$ ipython --no-banner

In [1]: import numpy as np

In [2]: import numpy.linalg as la

In [3]: np.set_printoptions(suppress=True, linewidth=100)

In [4]: def rd(a):
   ...:     return np.round(a, 3) + 0
   ...: 

In [5]: arr = np.loadtxt("out10.csv", delimiter=",")

In [6]: arr
Out[6]: 
array([[-1.,  1.,  1.,  1.,  1.,  1.,  1.,  1.],
       [ 1., -1.,  1.,  1.,  1.,  1.,  1.,  1.],
       [ 1.,  1., -1.,  1.,  1.,  1.,  1.,  1.],
       [ 1.,  1.,  1., -1.,  1.,  1.,  1.,  1.],
       [ 1.,  1.,  1.,  1., -1.,  1.,  1.,  1.],
       [ 1.,  1.,  1.,  1.,  1., -1.,  1.,  1.],
       [ 1.,  1.,  1.,  1.,  1.,  1., -1.,  1.],
       [ 1.,  1.,  1.,  1.,  1.,  1.,  1., -1.]])

In [7]: w1 = np.array([[3, 0, 0, 0, 3, 3],
   ...:     [3, 2, 0, 1, 3, 3],
   ...:     [0, 3, 3, 2, 1, 1],
   ...:     [3, 1, 2, 1, 3, 2],
   ...:     [0, 0, 3, 1, 0, 1],
   ...:     [2, 0, 2, 0, 2, 1],
   ...:     [3, 1, 3, 2, 1, 0],
   ...:     [0, 1, 0, 1, 3, 3]])

In [8]: c = np.array([-3, 5, 0, -5, 5, -2])

In [9]: hid = np.maximum(arr @ w1 + c, 0)

In [10]: (hid > 0).mean(axis=0)
Out[10]: array([1.  , 1.  , 1.  , 0.75, 1.  , 1.  ])

In [11]: (hid > 0).astype(int)
Out[11]: 
array([[1, 1, 1, 1, 1, 1],
       [1, 1, 1, 1, 1, 1],
       [1, 1, 1, 0, 1, 1],
       [1, 1, 1, 1, 1, 1],
       [1, 1, 1, 1, 1, 1],
       [1, 1, 1, 1, 1, 1],
       [1, 1, 1, 0, 1, 1],
       [1, 1, 1, 1, 1, 1]])

In [12]: Z = np.array([[2, 6], [9, 6], [-5, 6], [-4, -7], [5, 2], [8, 3]])

In [13]: hid @ Z
Out[13]: 
array([[173., 213.],
       [145., 203.],
       [225., 218.],
       [199., 197.],
       [285., 251.],
       [239., 217.],
       [265., 212.],
       [175., 251.]])

In [14]: ev, evecs = la.eigh(arr)

In [15]: rd(evecs @ np.diag(ev) @ evecs.T)
Out[15]: 
array([[-1.,  1.,  1.,  1.,  1.,  1.,  1.,  1.],
       [ 1., -1.,  1.,  1.,  1.,  1.,  1.,  1.],
       [ 1.,  1., -1.,  1.,  1.,  1.,  1.,  1.],
       [ 1.,  1.,  1., -1.,  1.,  1.,  1.,  1.],
       [ 1.,  1.,  1.,  1., -1.,  1.,  1.,  1.],
       [ 1.,  1.,  1.,  1.,  1., -1.,  1.,  1.],
       [ 1.,  1.,  1.,  1.,  1.,  1., -1.,  1.],
       [ 1.,  1.,  1.,  1.,  1.,  1.,  1., -1.]])

In [16]: rd(np.abs(evecs[:, -1]))
Out[16]: array([0.354, 0.354, 0.354, 0.354, 0.354, 0.354, 0.354, 0.354])

In [17]: rd(ev)
Out[17]: array([-2., -2., -2., -2., -2., -2., -2.,  6.])

In [18]: ev, evecs = la.eigh(arr)

In [19]: x0 = np.array([1, -2, -2, 3, -1, 0, 1, 2])

In [20]: rd(evecs * np.abs(ev) @ evecs.T)
Out[20]: 
array([[2.5, 0.5, 0.5, 0.5, 0.5, 0.5, 0.5, 0.5],
       [0.5, 2.5, 0.5, 0.5, 0.5, 0.5, 0.5, 0.5],
       [0.5, 0.5, 2.5, 0.5, 0.5, 0.5, 0.5, 0.5],
       [0.5, 0.5, 0.5, 2.5, 0.5, 0.5, 0.5, 0.5],
       [0.5, 0.5, 0.5, 0.5, 2.5, 0.5, 0.5, 0.5],
       [0.5, 0.5, 0.5, 0.5, 0.5, 2.5, 0.5, 0.5],
       [0.5, 0.5, 0.5, 0.5, 0.5, 0.5, 2.5, 0.5],
       [0.5, 0.5, 0.5, 0.5, 0.5, 0.5, 0.5, 2.5]])

In [21]: rd(la.eigvalsh(arr[1:, 1:]))
Out[21]: array([-2., -2., -2., -2., -2., -2.,  5.])

In [22]: x0 @ arr @ x0
Out[22]: np.float64(-44.0)

In [23]: rd(x0 @ arr @ x0 / (x0 @ x0)), rd(ev[0]), rd(ev[-1])
Out[23]: (np.float64(-1.833), np.float64(-2.0), np.float64(6.0))
